% ipython --no-banner

In [1]: import numpy as np

In [2]: from numpy import linalg as LA

In [3]: np.set_printoptions(precision=3, suppress=True, linewidth=160)

In [4]: def rd(a):
   ...:     return np.round(a, 3) + 0
   ...: 

In [5]: arr = np.array([[0.0, -3.0, 0.0], [-3.0, -2.0, -3.0], [0.0, -3.0, 3.0]])

In [6]: vals, vecs = LA.eigh(arr)

In [7]: (vals > 1e-8).sum(), (vals < -1e-8).sum()
Out[7]: (np.int64(2), np.int64(1))

In [8]: rd(vecs.T @ vecs)
Out[8]: 
array([[1., 0., 0.],
       [0., 1., 0.],
       [0., 0., 1.]])

In [9]: np.abs(vecs[:, -1]).round(6).argmax()
Out[9]: np.int64(2)

In [10]: rd(vecs @ np.diag(vals) @ vecs.T)
Out[10]: 
array([[ 0., -3.,  0.],
       [-3., -2., -3.],
       [ 0., -3.,  3.]])

In [11]: u = np.array([-4, 9, -2])

In [12]: M2 = arr + np.outer(u, np.eye(3)[0])

In [13]: LA.matrix_rank(M2 - arr)
Out[13]: np.int64(1)

In [14]: rd(LA.det(M2) / LA.det(arr)), rd(1 + LA.solve(arr, u)[0])
Out[14]: (np.float64(-3.556), np.float64(-3.556))

In [15]: M2
Out[15]: 
array([[-4., -3.,  0.],
       [ 6., -2., -3.],
       [-2., -3.,  3.]])

In [16]: rng = np.random.default_rng(32)

In [17]: M2 = arr + rng.integers(-2, 3, (3, 2)) @ rng.integers(-2, 3, (2, 3))

In [18]: M2
Out[18]: 
array([[-4., -3., -2.],
       [-5., -4., -1.],
       [-1., -2.,  1.]])

In [19]: LA.matrix_rank(M2 - arr, tol=1e-8)
Out[19]: np.int64(2)

In [20]: rd(LA.svd(M2 - arr, compute_uv=False))
Out[20]: array([4.899, 3.742, 0.   ])

In [21]: w1 = np.array([[2, 5, -1, -2, -1], [-1, -2, -1, 1, 5], [2, 1, -4, -1, 2]])

In [22]: b = np.array([-1, 2, 0, 1, 2])

In [23]: act = np.maximum(M2 @ w1 + b, 0)

In [24]: LA.matrix_rank(act)
Out[24]: np.int64(3)

In [25]: (act > 0).astype(int)
Out[25]: 
array([[0, 0, 1, 1, 0],
       [0, 0, 1, 1, 0],
       [1, 1, 0, 0, 0]])

In [26]: act
Out[26]: 
array([[ 0.,  0., 15.,  8.,  0.],
       [ 0.,  0., 13.,  8.,  0.],
       [ 1.,  2.,  0.,  0.,  0.]])

In [27]: C = np.array([[9, -4, 3], [4, 7, -9], [-9, -3, -6], [-7, 3, -5], [9, -9, -9]])

In [28]: (act @ C).round(6).argmax(axis=1)
Out[28]: array([1, 1, 0])

In [29]: vals, vecs = LA.eigh(arr)

In [30]: x = np.array([-1, 0, 3])

In [31]: (np.sign(vecs[:, -1].round(6)) == np.sign(vecs[0, -1].round(6))).astype(int)
Out[31]: array([1, 0, 1])

In [32]: np.abs(arr).sum(axis=1).max(), rd(np.abs(vals).max())
Out[32]: (np.float64(8.0), np.float64(4.95))

In [33]: X = np.loadtxt("mat.csv", delimiter=",")

In [34]: X
Out[34]: 
array([[-5.,  0.,  0.],
       [ 0.,  0.,  3.]])

In [35]: X.T @ X
Out[35]: 
array([[25.,  0.,  0.],
       [ 0.,  0.,  0.],
       [ 0.,  0.,  9.]])

In [36]: X @ X.T
Out[36]: 
array([[25.,  0.],
       [ 0.,  9.]])

In [37]: M2 = np.array([[-3, 3], [2, 1]])

In [38]: C = np.kron(M2, X)

In [39]: LA.matrix_rank(C)
Out[39]: np.int64(4)

In [40]: w1 = np.array([[-1, -1, 2, 2], [-1, -2, 1, -2], [-2, -2, 0, -2]])

In [41]: b = np.array([-2, 0, 1, -3])

In [42]: act = np.maximum(X @ w1 + b, 0)

In [43]: (act > 0).mean(axis=0)
Out[43]: array([0.5, 0.5, 0.5, 0. ])

In [44]: (act > 0).astype(int)
Out[44]: 
array([[1, 1, 0, 0],
       [0, 0, 1, 0]])

In [45]: LA.matrix_rank(act)
Out[45]: np.int64(2)

In [46]: C = np.array([[-3, 0, -2], [0, 3, 4], [2, 3, -4], [-3, -3, -3]])

In [47]: w1 @ C
Out[47]: 
array([[  1,  -3, -16],
       [ 11,   3,  -4],
       [ 12,   0,   2]])

In [48]: act @ C
Out[48]: 
array([[-9., 15., 14.],
       [ 2.,  3., -4.]])

In [49]: x = np.array([0, 0, 3])

In [50]: LA.norm(X @ x) <= LA.norm(X, 2) * LA.norm(x) + 1e-9
Out[50]: np.True_

In [51]: X @ np.ones(3)
Out[51]: array([-5.,  3.])

In [52]: (X * x).sum(axis=1)
Out[52]: array([0., 9.])

In [53]: X * x
Out[53]: 
array([[-0.,  0.,  0.],
       [ 0.,  0.,  9.]])

In [54]: np.sign((X @ x).round(6))
Out[54]: array([0., 1.])

In [55]: (X @ x).argmax()
Out[55]: np.int64(1)

In [56]: u, g = X[1], X[0]

In [57]: u @ g
Out[57]: np.float64(0.0)

In [58]: pr = (u @ g) / (u @ u) * u

In [59]: g - pr
Out[59]: array([-5.,  0.,  0.])

In [60]: LA.matrix_rank(np.outer(u, g))
Out[60]: np.int64(1)

In [61]: pr
Out[61]: array([0., 0., 0.])

In [62]: data = np.load("a.npy")

In [63]: data
Out[63]: 
array([[ 1., -2.,  0.],
       [-2.,  1., -2.],
       [ 0., -2.,  1.]])

In [64]: M2 = X[0, 0] * X[1:] - np.outer(X[1:, 0], X[0])

In [65]: M2
Out[65]: array([[  0.,  -0., -15.]])

In [66]: LA.matrix_rank(M2), LA.matrix_rank(X)
Out[66]: (np.int64(1), np.int64(2))

In [67]: np.flatnonzero(~M2.round(6).any(axis=1))
Out[67]: array([], dtype=int64)

In [68]: X[:, 0] / X[0, 0]
Out[68]: array([ 1., -0.])

In [69]: E = np.loadtxt("data.csv", delimiter=",")

In [70]: E
Out[70]: 
array([[-3., -2.,  3., -9., -6.,  9.],
       [-2., -2., -1., -6., -6., -3.],
       [-1., -2.,  1., -3., -6.,  3.],
       [ 6.,  4., -6., -3., -2.,  3.],
       [ 4.,  4.,  2., -2., -2., -1.],
       [ 2.,  4., -2., -1., -2.,  1.]])

In [71]: O, R = LA.qr(arr)

In [72]: rd(O @ R)
Out[72]: 
array([[ 0., -3.,  0.],
       [-3., -2., -3.],
       [ 0., -3.,  3.]])

In [73]: O.shape, R.shape
Out[73]: ((3, 3), (3, 3))

In [74]: rd(O.T @ O)
Out[74]: 
array([[1., 0., 0.],
       [0., 1., 0.],
       [0., 0., 1.]])

In [75]: abs(R[0, 0]), rd(LA.norm(arr[:, 0]))
Out[75]: (np.float64(3.0), np.float64(3.0))

In [76]: T = np.stack([E, 2 * E, E[::-1]])

In [77]: LA.matrix_rank(T.reshape(3, -1))
Out[77]: np.int64(2)

In [78]: T.shape
Out[78]: (3, 6, 6)

In [79]: (T @ E.T).shape
Out[79]: (3, 6, 6)

In [80]: w1 = np.array([[1, 2, 1], [2, 2, 3], [3, 2, 3], [1, 0, 0], [3, 1, 1], [1, 0, 3]])

In [81]: b = np.array([7, -5, -8])

In [82]: act = np.maximum(E @ w1 + b, 0)

In [83]: act
Out[83]: 
array([[ 0.,  0., 13.],
       [ 0.,  0.,  0.],
       [ 0.,  0.,  0.],
       [ 0.,  1.,  0.],
       [16., 13.,  9.],
       [ 5.,  1.,  1.]])

In [84]: LA.matrix_rank(act)
Out[84]: np.int64(3)

In [85]: C = np.array([[2, 0, -2], [-1, -2, 0], [0, -1, 0]])

In [86]: act @ C
Out[86]: 
array([[  0., -13.,   0.],
       [  0.,   0.,   0.],
       [  0.,   0.,   0.],
       [ -1.,  -2.,   0.],
       [ 19., -35., -32.],
       [  9.,  -3., -10.]])

In [87]: (act @ C).round(6).argmax(axis=1)
Out[87]: array([0, 0, 0, 2, 0, 0])

In [88]: idx = rng.permutation(6)

In [89]: M2 = E[:, idx] * rng.choice([-1, 1], 6)

In [90]: M2
Out[90]: 
array([[ 3.,  6.,  9.,  2., -9., -3.],
       [-1.,  6., -3.,  2., -6., -2.],
       [ 1.,  6.,  3.,  2., -3., -1.],
       [-6.,  2.,  3., -4., -3.,  6.],
       [ 2.,  2., -1., -4., -2.,  4.],
       [-2.,  2.,  1., -4., -1.,  2.]])

In [91]: Uu, _, VT = LA.svd(E.T @ M2)

In [92]: rd(Uu @ VT)
Out[92]: 
array([[ 0.,  0.,  0.,  0.,  0.,  1.],
       [ 0.,  0.,  0., -1.,  0.,  0.],
       [ 1.,  0.,  0.,  0.,  0.,  0.],
       [ 0.,  0.,  0.,  0.,  1.,  0.],
       [ 0., -1.,  0.,  0.,  0.,  0.],
       [ 0.,  0.,  1.,  0.,  0.,  0.]])

In [93]: rd(LA.lstsq(E, M2)[0])
Out[93]: 
array([[ 0.,  0.,  0.,  0.,  0.,  1.],
       [ 0.,  0.,  0., -1.,  0.,  0.],
       [ 1.,  0.,  0.,  0.,  0.,  0.],
       [ 0.,  0.,  0.,  0.,  1.,  0.],
       [ 0., -1.,  0.,  0.,  0.,  0.],
       [ 0.,  0.,  1.,  0.,  0.,  0.]])

In [94]: M2 = np.array([[1, -1], [-2, 0]])

In [95]: C = np.array([[3, 5], [2, 3]])

In [96]: A = np.kron(M2, C)

In [97]: A
Out[97]: 
array([[  3,   5,  -3,  -5],
       [  2,   3,  -2,  -3],
       [ -6, -10,   0,   0],
       [ -4,  -6,   0,   0]])

In [98]: x = np.array([2, -3, 1, 1])

In [99]: rhs = A @ x

In [100]: rhs
Out[100]: array([-17, -10,  18,  10])

In [101]: rd(LA.solve(A.T, A[3]))
Out[101]: array([0., 0., 0., 1.])

In [102]: rd(LA.solve(A, rhs))
Out[102]: array([ 2., -3.,  1.,  1.])

In [103]: rd(LA.solve(A, 4 * rhs))
Out[103]: array([  8., -12.,   4.,   4.])

In [104]: A @ A
Out[104]: 
array([[ 57,  90, -19, -30],
       [ 36,  57, -12, -19],
       [-38, -60,  38,  60],
       [-24, -38,  24,  38]])

In [105]: LA.matrix_power(A, 2)
Out[105]: 
array([[ 57,  90, -19, -30],
       [ 36,  57, -12, -19],
       [-38, -60,  38,  60],
       [-24, -38,  24,  38]])

In [106]: rd(np.abs(LA.eigvals(A)).max())
Out[106]: np.float64(12.325)

In [107]: (A - A.T) / 2
Out[107]: 
array([[ 0. ,  1.5,  1.5, -0.5],
       [-1.5,  0. ,  4. ,  1.5],
       [-1.5, -4. ,  0. ,  0. ],
       [ 0.5, -1.5,  0. ,  0. ]])

In [108]: np.allclose(A, A.T)
Out[108]: False

In [109]: T = np.stack([A, 5 * A, A[::-1]])

In [110]: LA.matrix_rank(T.reshape(3, -1))
Out[110]: np.int64(2)

In [111]: LA.matrix_rank(T)
Out[111]: array([4, 4, 4])

In [112]: T.shape
Out[112]: (3, 4, 4)

In [113]: rd(LA.det(T))
Out[113]: array([   4., 2500.,    4.])

In [114]: rd(LA.norm(T, axis=(1, 2)))
Out[114]: array([16.793, 83.964, 16.793])

In [115]: np.einsum("bij,cij->bc", T, T)
Out[115]: 
array([[ 282, 1410, -168],
       [1410, 7050, -840],
       [-168, -840,  282]])

In [116]: hat = np.triu(np.array([[1, 3, 2, 3], [-3, 0, 3, 2], [-2, 3, 1, -3], [-3, 0, 3, 3]]), 1) + np.eye(4)

In [117]: M2 = hat @ A @ LA.inv(hat)

In [118]: M2
Out[118]: 
array([[ -15.,   21.,  -42., -137.],
       [ -24.,   33.,  -53., -156.],
       [   6.,  -10.,   18.,   56.],
       [  -4.,    6.,  -10.,  -30.]])

In [119]: rd(np.poly(M2))
Out[119]: array([  1.,  -6., -77., -12.,   4.])

In [120]: hat @ A - A @ hat
Out[120]: 
array([[-18., -38., -27., -37.],
       [-26., -48., -13., -18.],
       [ 12.,  36.,  42.,  38.],
       [  0.,  12.,  26.,  24.]])

In [121]: feats = np.load("dump.npy")

In [122]: feats
Out[122]: 
array([[-0.81, -2.26,  0.93,  1.  ],
       [ 0.93,  2.18, -1.29,  0.4 ],
       [ 0.  , -0.56, -0.3 ,  2.09]])

In [123]: # rows and columns are dependent

In [124]: M2 = feats / np.sqrt((feats ** 2).mean(axis=1, keepdims=True))

In [125]: LA.matrix_rank(feats - feats.mean(axis=1, keepdims=True))
Out[125]: np.int64(2)

In [126]: rd(M2[2])
Out[126]: array([ 0.   , -0.513, -0.275,  1.914])

In [127]: rd(LA.norm(M2, axis=1))
Out[127]: array([2., 2., 2.])

In [128]: rank = LA.matrix_rank(feats)

In [129]: rank
Out[129]: np.int64(2)

In [130]: ns = LA.svd(feats)[2][rank:].T

In [131]: ns.shape
Out[131]: (4, 2)

In [132]: [int(LA.matrix_rank(np.delete(feats, i, axis=0))) for i in range(3)]
Out[132]: [2, 2, 2]

In [133]: np.allclose(feats @ ns, 0)
Out[133]: True
